$ python -q
>>> import numpy as np
>>> import numpy.linalg as la
>>> np.set_printoptions(suppress=True, linewidth=160)
>>> def rnd(a):
...     return np.round(a, 2) + 0
... 
>>> A2 = np.array([[4, -2, 4, -1, -1],
...     [-2, 1, 5, -5, 3],
...     [-4, -5, -1, -1, -3],
...     [1, -2, 1, -4, 2],
...     [-4, 2, 4, 3, -5]])
>>> Z = np.array([[1, 2, 2], [-1, 0, -2], [1, 0, 1]])
>>> arr = np.block([[A2, np.array([[2, 6, -6], [5, -7, -2], [1, -3, 0], [0, 3, 0], [0, -2, -2]])], [np.zeros((3, 5)), Z]])
>>> arr
array([[ 4., -2.,  4., -1., -1.,  2.,  6., -6.],
       [-2.,  1.,  5., -5.,  3.,  5., -7., -2.],
       [-4., -5., -1., -1., -3.,  1., -3.,  0.],
       [ 1., -2.,  1., -4.,  2.,  0.,  3.,  0.],
       [-4.,  2.,  4.,  3., -5.,  0., -2., -2.],
       [ 0.,  0.,  0.,  0.,  0.,  1.,  2.,  2.],
       [ 0.,  0.,  0.,  0.,  0., -1.,  0., -2.],
       [ 0.,  0.,  0.,  0.,  0.,  1.,  0.,  1.]])
>>> rnd(la.matrix_power(arr, 3))
array([[ 179.,  -73., -192.,   77.,   13., -208.,  292.,  -50.],
       [ -15.,  -17., -326., -121.,  255.,  -28.,  -86.,  508.],
       [ 245.,  211.,  154.,  -61.,  187.,  -16.,  190., -122.],
       [ 116.,  -82.,  -96., -208.,  226.,  -27.,   66.,   64.],
       [ -45.,  267.,  -76.,  405., -203., -114.,   28.,  178.],
       [   0.,    0.,    0.,    0.,    0.,   -1.,    2.,   -2.],
       [   0.,    0.,    0.,    0.,    0.,   -5.,   -6.,   -6.],
       [   0.,    0.,    0.,    0.,    0.,    3.,    4.,    3.]])
>>> (arr + arr.T) / 2
array([[ 4. , -2. ,  0. ,  0. , -2.5,  1. ,  3. , -3. ],
       [-2. ,  1. ,  0. , -3.5,  2.5,  2.5, -3.5, -1. ],
       [ 0. ,  0. , -1. ,  0. ,  0.5,  0.5, -1.5,  0. ],
       [ 0. , -3.5,  0. , -4. ,  2.5,  0. ,  1.5,  0. ],
       [-2.5,  2.5,  0.5,  2.5, -5. ,  0. , -1. , -1. ],
       [ 1. ,  2.5,  0.5,  0. ,  0. ,  1. ,  0.5,  1.5],
       [ 3. , -3.5, -1.5,  1.5, -1. ,  0.5,  0. , -1. ],
       [-3. , -1. ,  0. ,  0. , -1. ,  1.5, -1. ,  1. ]])
>>> u, v = arr[4], arr[7]
>>> u @ u
np.float64(78.0)
>>> u @ v
np.float64(-2.0)
>>> pr = (u @ v) / (u @ u) * u
>>> rnd(la.norm(u + v) ** 2 + la.norm(u - v) ** 2)
np.float64(160.0)
>>> A2 = arr / la.norm(arr, axis=1, keepdims=True)
>>> C2 = A2 @ A2.T
>>> (np.abs(C2) > 0.9).astype(int)
array([[1, 0, 0, 0, 0, 0, 0, 0],
       [0, 1, 0, 0, 0, 0, 0, 0],
       [0, 0, 1, 0, 0, 0, 0, 0],
       [0, 0, 0, 1, 0, 0, 0, 0],
       [0, 0, 0, 0, 1, 0, 0, 0],
       [0, 0, 0, 0, 0, 1, 0, 0],
       [0, 0, 0, 0, 0, 0, 1, 1],
       [0, 0, 0, 0, 0, 0, 1, 1]])
>>> rnd(np.degrees(np.arccos(np.clip(C2[6, 0], -1, 1))))
np.float64(65.24)
>>> (C2 - 2 * np.eye(8)).round(6).argmax(axis=1)
array([3, 2, 4, 0, 2, 7, 0, 5])
>>> rnd(C2[6])
array([ 0.42, -0.04, -0.06,  0.  ,  0.2 , -0.75,  1.  , -0.95])
>>> A2 = la.inv(arr)
>>> rnd(la.det(arr) * la.det(A2))
np.float64(1.0)
>>> rnd(la.inv(A2))
array([[ 4., -2.,  4., -1., -1.,  2.,  6., -6.],
       [-2.,  1.,  5., -5.,  3.,  5., -7., -2.],
       [-4., -5., -1., -1., -3.,  1., -3.,  0.],
       [ 1., -2.,  1., -4.,  2.,  0.,  3.,  0.],
       [-4.,  2.,  4.,  3., -5.,  0., -2., -2.],
       [ 0.,  0.,  0.,  0.,  0.,  1.,  2.,  2.],
       [ 0.,  0.,  0.,  0.,  0., -1.,  0., -2.],
       [ 0.,  0.,  0.,  0.,  0.,  1.,  0.,  1.]])
>>> u = np.array([0, 0, 0])
>>> np.cross(arr[4, :3], arr[5, :3])
array([ 0.,  0., -0.])
>>> E = np.load("m.npy")
>>> E
array([[ 0.12,  0.6 ,  0.  ],
       [ 3.79,  0.2 ,  0.8 ],
       [-0.06,  1.3 ,  0.  ],
       [-8.4 , -1.4 , -1.8 ],
       [ 5.23, -1.8 ,  1.  ],
       [ 1.6 , -0.4 ,  0.3 ],
       [ 0.23,  1.4 ,  0.1 ],
       [-2.35,  2.3 , -0.4 ],
       [ 6.85, -0.2 ,  1.4 ],
       [ 5.71, -1.5 ,  1.1 ],
       [ 3.03, -1.9 ,  0.7 ],
       [-4.09,  0.4 , -0.8 ],
       [ 0.95, -0.7 ,  0.2 ],
       [ 3.93,  0.4 ,  0.8 ],
       [-1.63,  0.3 , -0.3 ],
       [ 6.08, -1.6 ,  1.2 ],
       [ 3.34,  2.2 ,  0.6 ],
       [-2.93,  0.2 , -0.7 ]])
>>> u, v = E[17], E[10]
>>> rnd(u @ u)
np.float64(9.11)
>>> rnd(u @ v)
np.float64(-9.75)
>>> pr = (u @ v) / (u @ u) * u
>>> rnd(la.norm(u + v) ** 2 + la.norm(u - v) ** 2)
np.float64(44.79)
>>> rnd(pr)
array([ 3.13, -0.21,  0.75])
>>> rnd((v - pr) @ u)
np.float64(0.0)
>>> rnd(np.outer(u, v))
array([[-8.88,  5.57, -2.05],
       [ 0.61, -0.38,  0.14],
       [-2.12,  1.33, -0.49]])
>>> rnd(v - pr)
array([-0.1 , -1.69, -0.05])
